$ python3 -q
>>> import numpy as np
>>> import numpy.linalg as la
>>> np.set_printoptions(suppress=True, linewidth=100)
>>> def tidy(a):
...     return np.round(a, 2) + 0
... 
>>> E = np.load("run11.npy")
>>> tidy(E)
array([[-0.42, -0.38,  0.03,  1.44,  1.27],
       [ 0.93, -1.42, -0.9 , -0.4 ,  0.36],
       [-0.31,  1.02, -1.28, -0.61,  0.92],
       [ 0.31,  0.  ,  1.24, -0.98,  1.18],
       [ 1.66,  0.9 ,  0.04,  0.66,  0.06]])
>>> hat = np.triu(np.array([[3, 1, 0, 3, 3],
...     [0, 1, 2, 3, 3],
...     [0, 2, 0, 2, 3],
...     [0, 3, 3, 2, 3],
...     [3, 1, 2, 2, 3]]), 1) + np.eye(5)
>>> B = hat @ E @ la.inv(hat)
>>> tidy(np.trace(B)), tidy(np.trace(E))
(np.float64(-4.04), np.float64(-4.04))
>>> la.matrix_rank(B)
np.int64(5)
>>> tidy(np.einsum("ii->", E))
np.float64(-4.04)
>>> tidy(la.eigvals(E).sum().real)
np.float64(-4.04)
>>> tidy(la.det(2 * E)), tidy(la.det(E))
(np.float64(1024.0), np.float64(32.0))
>>> tidy(la.det(E[::-1]))
np.float64(32.0)
>>> tidy(np.einsum("ij,ji->", E, E))
np.float64(8.16)
>>> tidy(np.poly(E))
array([  1.  ,   4.04,   4.09,  -8.18, -32.34, -32.  ])
>>> B = la.inv(E)
>>> tidy(la.slogdet(E)[0])
np.float64(1.0)
>>> tidy(la.inv(B))
array([[-0.42, -0.38,  0.03,  1.44,  1.27],
       [ 0.93, -1.42, -0.9 , -0.4 ,  0.36],
       [-0.31,  1.02, -1.28, -0.61,  0.92],
       [ 0.31,  0.  ,  1.24, -0.98,  1.18],
       [ 1.66,  0.9 ,  0.04,  0.66,  0.06]])
>>> np.allclose(B, E.T)
False
>>> tidy(B)
array([[-0.1 ,  0.23, -0.08,  0.08,  0.42],
       [-0.09, -0.36,  0.25,  0.  ,  0.22],
       [ 0.01, -0.23, -0.32,  0.31,  0.01],
       [ 0.36, -0.1 , -0.15, -0.25,  0.16],
       [ 0.32,  0.09,  0.23,  0.3 ,  0.02]])
>>> tidy(la.cond(E))
np.float64(1.0)
>>> tidy(E[:, 3] @ E[:, 0])
np.float64(0.0)
>>> tidy(E.T @ E)
array([[4., 0., 0., 0., 0.],
       [0., 4., 0., 0., 0.],
       [0., 0., 4., 0., 0.],
       [0., 0., 0., 4., 0.],
       [0., 0., 0., 0., 4.]])
>>> F = np.load("arr.npy")
>>> F
array([[0, 0, 5, 0, 0],
       [0, 0, 5, 0, 0],
       [0, 0, 1, 0, 0],
       [0, 0, 1, 0, 0],
       [0, 0, 5, 0, 0],
       [0, 0, 6, 0, 0],
       [0, 0, 6, 0, 0],
       [0, 0, 5, 0, 0],
       [0, 0, 2, 0, 0],
       [0, 0, 4, 0, 0],
       [0, 0, 5, 0, 0],
       [0, 0, 1, 0, 0],
       [0, 0, 1, 0, 0],
       [0, 0, 3, 0, 0],
       [0, 0, 4, 0, 0],
       [0, 0, 4, 0, 0],
       [0, 0, 1, 0, 0],
       [0, 0, 4, 0, 0],
       [0, 0, 6, 0, 0],
       [0, 0, 2, 0, 0],
       [0, 0, 1, 0, 0],
       [0, 0, 1, 0, 0],
       [0, 0, 5, 0, 0],
       [0, 0, 2, 0, 0]])
>>> B = np.array([[2, -2], [3, -4], [9, 9], [-6, 2], [0, -2]])
>>> F @ B
array([[45, 45],
       [45, 45],
       [ 9,  9],
       [ 9,  9],
       [45, 45],
       [54, 54],
       [54, 54],
       [45, 45],
       [18, 18],
       [36, 36],
       [45, 45],
       [ 9,  9],
       [ 9,  9],
       [27, 27],
       [36, 36],
       [36, 36],
       [ 9,  9],
       [36, 36],
       [54, 54],
       [18, 18],
       [ 9,  9],
       [ 9,  9],
       [45, 45],
       [18, 18]])
>>> np.einsum("ij->j", F)
array([ 0,  0, 80,  0,  0])
>>> B @ F
Traceback (most recent call last):
  File "<python-input-29>", line 1, in <module>
    B @ F
    ~~^~~
ValueError: matmul: Input operand 1 has a mismatch in its core dimension 0, with gufunc signature (n?,k),(k,m?)->(n?,m?) (size 24 is different from 2)
>>> la.matrix_rank(np.vstack([F, B.T]))
np.int64(3)
>>> np.einsum("ij,ij->i", F, F)
array([25, 25,  1,  1, 25, 36, 36, 25,  4, 16, 25,  1,  1,  9, 16, 16,  1, 16, 36,  4,  1,  1, 25,
        4])
>>> J = np.load("case18.npy")
>>> J
array([[ 0, -2,  3, -1],
       [ 2, -3,  2,  3],
       [ 3,  3,  0,  0],
       [-1,  2,  3,  1],
       [ 2,  2,  3,  2],
       [ 2,  0,  1, -3],
       [ 0,  1, -3, -3],
       [-4,  4, -1, -7]])
>>> B = J / la.norm(J, axis=1)
Traceback (most recent call last):
  File "<python-input-34>", line 1, in <module>
    B = J / la.norm(J, axis=1)
        ~~^~~~~~~~~~~~~~~~~~~~
ValueError: operands could not be broadcast together with shapes (8,4) (8,) 
>>> B = J / la.norm(J, axis=1, keepdims=True)
>>> gram = B @ B.T
>>> tidy(np.degrees(np.arccos(np.clip(gram[0, 3], -1, 1))))
np.float64(73.98)
>>> np.argwhere(np.triu(np.abs(gram) > 0.95, 1))
array([], shape=(0, 2), dtype=int64)
>>> tidy(la.norm(B, axis=1))
array([1., 1., 1., 1., 1., 1., 1., 1.])
